$ python -q
>>> import numpy as np
>>> import numpy.linalg as la
>>> np.set_printoptions(precision=1, suppress=True, linewidth=120)
>>> rnd = lambda a: np.round(a, 1) + 0
>>> feats = np.loadtxt("sample11.csv", delimiter=",")
>>> rnd(feats)
array([[ 0.1, -0.2,  0.2,  0. , -0.1,  0. ],
       [-0.2,  0.5, -0.4, -0.1,  0.2, -0.1],
       [ 0.2, -0.4,  0.3,  0.1, -0.2,  0.1],
       [ 0. , -0.1,  0.1,  0. ,  0. ,  0. ],
       [-0.1,  0.2, -0.2,  0. ,  0.1,  0. ],
       [ 0. , -0.1,  0.1,  0. ,  0. ,  0. ]])
>>> # a projection of rank 1
>>> r = la.matrix_rank(feats)
>>> r
np.int64(1)
>>> null = la.svd(feats)[2][r:].T
>>> [int(la.matrix_rank(feats[:i])) for i in range(1, len(feats) + 1)]
[1, 1, 1, 1, 1, 1]
>>> [int(la.matrix_rank(feats[:, :j + 1])) for j in range(6)]
[1, 1, 1, 1, 1, 1]
>>> U, s, Vt = la.svd(feats)
>>> np.argmax(s[:-1] / (s[1:] + 1e-6)) + 1
np.int64(1)
>>> Y = U[:, :1] @ np.diag(s[:1]) @ Vt[:1]
>>> rnd(Y)
array([[ 0.1, -0.2,  0.2,  0. , -0.1,  0. ],
       [-0.2,  0.5, -0.4, -0.1,  0.2, -0.1],
       [ 0.2, -0.4,  0.3,  0.1, -0.2,  0.1],
       [ 0. , -0.1,  0.1,  0. ,  0. ,  0. ],
       [-0.1,  0.2, -0.2,  0. ,  0.1,  0. ],
       [ 0. , -0.1,  0.1,  0. ,  0. ,  0. ]])
>>> rnd(la.norm(feats - Y, 2)), rnd(s[1])
(np.float64(0.0), np.float64(0.0))
>>> la.matrix_rank(Y)
np.int64(1)
>>> x = np.array([-4, 5, -5, 0, -4, 5])
>>> rnd((x - feats @ x) @ (feats @ x))
np.float64(0.0)
>>> rnd(la.eigvalsh(2 * feats - np.eye(6)))
array([-1., -1., -1., -1., -1.,  1.])
>>> rnd(np.eye(6) - feats)
array([[ 0.9,  0.2, -0.2,  0. ,  0.1,  0. ],
       [ 0.2,  0.5,  0.4,  0.1, -0.2,  0.1],
       [-0.2,  0.4,  0.7, -0.1,  0.2, -0.1],
       [ 0. ,  0.1, -0.1,  1. ,  0. ,  0. ],
       [ 0.1, -0.2,  0.2,  0. ,  0.9,  0. ],
       [ 0. ,  0.1, -0.1,  0. ,  0. ,  1. ]])
>>> ev, evecs = la.eigh(feats)
>>> rnd(la.eigvalsh(feats @ feats))
array([0., 0., 0., 0., 0., 1.])
>>> rnd(evecs @ np.diag(ev) @ evecs.T)
array([[ 0.1, -0.2,  0.2,  0. , -0.1,  0. ],
       [-0.2,  0.5, -0.4, -0.1,  0.2, -0.1],
       [ 0.2, -0.4,  0.3,  0.1, -0.2,  0.1],
       [ 0. , -0.1,  0.1,  0. ,  0. ,  0. ],
       [-0.1,  0.2, -0.2,  0. ,  0.1,  0. ],
       [ 0. , -0.1,  0.1,  0. ,  0. ,  0. ]])
>>> rnd(evecs.T @ feats @ evecs)
array([[0., 0., 0., 0., 0., 0.],
       [0., 0., 0., 0., 0., 0.],
       [0., 0., 0., 0., 0., 0.],
       [0., 0., 0., 0., 0., 0.],
       [0., 0., 0., 0., 0., 0.],
       [0., 0., 0., 0., 0., 1.]])
>>> rnd(ev)
array([0., 0., 0., 0., 0., 1.])
>>> np.unique(ev.round(6) + 0, return_counts=True)[1]
array([5, 1])
>>> m1 = np.load("test2.npy")
>>> rnd(m1)
array([[ 1.5, -0.4, -0.3, -0.3, -0.7, -0.3,  0.5, -0.4, -0.3, -0.1,  0.7,  0.6],
       [-0.4,  1.4,  0.6, -0.2, -0.3,  0. ,  0.5, -0.6,  0.3,  0.7,  0.8, -0.1],
       [-0.3,  0.6, -1. , -0.3, -1. ,  0.3, -0.1,  0.7, -0.6,  0.5, -0.3, -0.6],
       [-0.3, -0.2, -0.3,  0.1,  0.4,  0.7, -1.2, -0.4, -0.1, -1. , -0.7,  0.5],
       [-0.7, -0.3, -1. ,  0.4,  0.2,  0.4,  0.5,  0.4, -0.9,  0.8,  0.9,  0.4],
       [-0.3,  0. ,  0.3,  0.7,  0.4,  1.1,  0.7, -0.6,  0.9, -0.2, -0.2, -0.2],
       [ 0.5,  0.5, -0.1, -1.2,  0.5,  0.7,  0.6,  0.1,  0. , -0.3,  0.1,  0.5],
       [-0.4, -0.6,  0.7, -0.4,  0.4, -0.6,  0.1,  0. , -0.2, -0.7,  0.9,  0.3],
       [-0.3,  0.3, -0.6, -0.1, -0.9,  0.9,  0. , -0.2,  0.4,  0.5, -0.2, -0.9],
       [-0.1,  0.7,  0.5, -1. ,  0.8, -0.2, -0.3, -0.7,  0.5,  0.1, -0.3, -1.2],
       [ 0.7,  0.8, -0.3, -0.7,  0.9, -0.2,  0.1,  0.9, -0.2, -0.3,  1.1, -0.8],
       [ 0.6, -0.1, -0.6,  0.5,  0.4, -0.2,  0.5,  0.3, -0.9, -1.2, -0.8, -1.5]])
>>> # null space of dimension 1
>>> rng = np.random.default_rng(15091)
>>> Y = m1 + rng.integers(-2, 3, (12, 11)) @ rng.integers(-2, 3, (11, 12))
>>> rnd(Y)
array([[  8.5,  11.6,  -7.3,  -1.3,  -4.7,  -6.3,  -1.5,   6.6,  -8.3,  -5.1,  -5.3,  11.6],
       [ -3.4,  -2.6,   5.6,  -0.2,   4.7,   2. ,   5.5,   2.4,  17.3,  10.7,   9.8, -11.1],
       [ -0.3,  12.6,  -1. ,  -0.3,  -1. ,   2.3,   4.9,   4.7,  -5.6, -11.5,   0.7,  -3.6],
       [ -7.3,   0.8,  -5.3,   5.1,  -1.6,   2.7,  -8.2,   0.6,   4.9,   4. ,   5.3,   1.5],
       [ -4.7,   5.7,  -9. ,   1.4,  -3.8,  14.4,   1.5,   4.4, -16.9, -14.2,   2.9,   2.4],
       [ -2.3,  -3. ,   4.3,   1.7,   0.4,   7.1,   5.7,  10.4,  10.9,  10.8,   0.8,   0.8],
       [  5.5,  14.5,  -3.1,  -7.2, -15.5, -17.3,  -4.4,  -9.9,   1. , -11.3, -10.9,   3.5],
       [ -5.4,  -4.6,   2.7,   3.6,  -3.6,  19.4,  -2.9,   5. ,   0.8,  -4.7,   0.9,   3.3],
       [ -1.3,  -0.7,  -1.6,   1.9,  -6.9,  14.9, -10. ,   9.8,  13.4,   6.5,   1.8,   2.1],
       [  1.9,  16.7,  -5.5,  -1. ,  -5.2, -14.2,   8.7,  -8.7, -11.5, -15.9,  -9.3,   4.8],
       [ -4.3,   0.8,  -7.3,   7.3,  -1.1,  -0.2,   3.1,  -8.1,  -2.2,  -5.3,   8.1,  -4.8],
       [  7.6,  -0.1,   6.4,  -3.5,  -2.6,  -0.2,  -2.5,   0.3,  10.1,   3.8, -10.8,  -3.5]])
>>> rnd(la.svd(Y - m1, compute_uv=False))
array([60.5, 39.6, 30.5, 21.9, 18.9, 17.5, 10.6,  6.1,  5.2,  3.4,  2.1,  0. ])
>>> rnd(Y - m1)
array([[  7.,  12.,  -7.,  -1.,  -4.,  -6.,  -2.,   7.,  -8.,  -5.,  -6.,  11.],
       [ -3.,  -4.,   5.,   0.,   5.,   2.,   5.,   3.,  17.,  10.,   9., -11.],
       [  0.,  12.,   0.,   0.,   0.,   2.,   5.,   4.,  -5., -12.,   1.,  -3.],
       [ -7.,   1.,  -5.,   5.,  -2.,   2.,  -7.,   1.,   5.,   5.,   6.,   1.],
       [ -4.,   6.,  -8.,   1.,  -4.,  14.,   1.,   4., -16., -15.,   2.,   2.],
       [ -2.,  -3.,   4.,   1.,   0.,   6.,   5.,  11.,  10.,  11.,   1.,   1.],
       [  5.,  14.,  -3.,  -6., -16., -18.,  -5., -10.,   1., -11., -11.,   3.],
       [ -5.,  -4.,   2.,   4.,  -4.,  20.,  -3.,   5.,   1.,  -4.,   0.,   3.],
       [ -1.,  -1.,  -1.,   2.,  -6.,  14., -10.,  10.,  13.,   6.,   2.,   3.],
       [  2.,  16.,  -6.,   0.,  -6., -14.,   9.,  -8., -12., -16.,  -9.,   6.],
       [ -5.,   0.,  -7.,   8.,  -2.,   0.,   3.,  -9.,  -2.,  -5.,   7.,  -4.],
       [  7.,   0.,   7.,  -4.,  -3.,   0.,  -3.,   0.,  11.,   5., -10.,  -2.]])
>>> np.abs(Y - m1).sum(axis=1)
array([ 76.,  74.,  44.,  47.,  77.,  55., 103.,  55.,  69., 104.,  52.,  52.])
>>> J = np.loadtxt("block1.csv", delimiter=",")
>>> J
array([[ 1.,  3.,  0.,  0.,  0.,  0.,  0.,  0.,  0.,  0.,  0.,  0.,  0.],
       [ 3., -3.,  3.,  0.,  0.,  0.,  0.,  0.,  0.,  0.,  0.,  0.,  0.],
       [ 0.,  3.,  3.,  3.,  0.,  0.,  0.,  0.,  0.,  0.,  0.,  0.,  0.],
       [ 0.,  0.,  3.,  1.,  3.,  0.,  0.,  0.,  0.,  0.,  0.,  0.,  0.],
       [ 0.,  0.,  0.,  3., -2.,  3.,  0.,  0.,  0.,  0.,  0.,  0.,  0.],
       [ 0.,  0.,  0.,  0.,  3.,  3.,  3.,  0.,  0.,  0.,  0.,  0.,  0.],
       [ 0.,  0.,  0.,  0.,  0.,  3., -3.,  3.,  0.,  0.,  0.,  0.,  0.],
       [ 0.,  0.,  0.,  0.,  0.,  0.,  3.,  2.,  3.,  0.,  0.,  0.,  0.],
       [ 0.,  0.,  0.,  0.,  0.,  0.,  0.,  3.,  2.,  3.,  0.,  0.,  0.],
       [ 0.,  0.,  0.,  0.,  0.,  0.,  0.,  0.,  3.,  0.,  3.,  0.,  0.],
       [ 0.,  0.,  0.,  0.,  0.,  0.,  0.,  0.,  0.,  3.,  1.,  3.,  0.],
       [ 0.,  0.,  0.,  0.,  0.,  0.,  0.,  0.,  0.,  0.,  3., -1.,  3.],
       [ 0.,  0.,  0.,  0.,  0.,  0.,  0.,  0.,  0.,  0.,  0.,  3., -1.]])
>>> # symmetric, so the eigenvalues are real
>>> np.all(la.eigvalsh(J) > 0)
np.False_
>>> ev, evecs = la.eigvalsh(J)
Traceback (most recent call last):
  File "<python-input-41>", line 1, in <module>
    ev, evecs = la.eigvalsh(J)
    ^^^^^^^^^
ValueError: too many values to unpack (expected 2)
>>> ev, evecs = la.eigh(J)
>>> rnd(ev.sum()), np.trace(J)
(np.float64(3.0), np.float64(3.0))
>>> rnd(la.svd(J, compute_uv=False))
array([6.8, 6.4, 6.1, 5.6, 5.3, 5.3, 4.4, 4.3, 3.1, 2.5, 1.8, 0.4, 0.2])
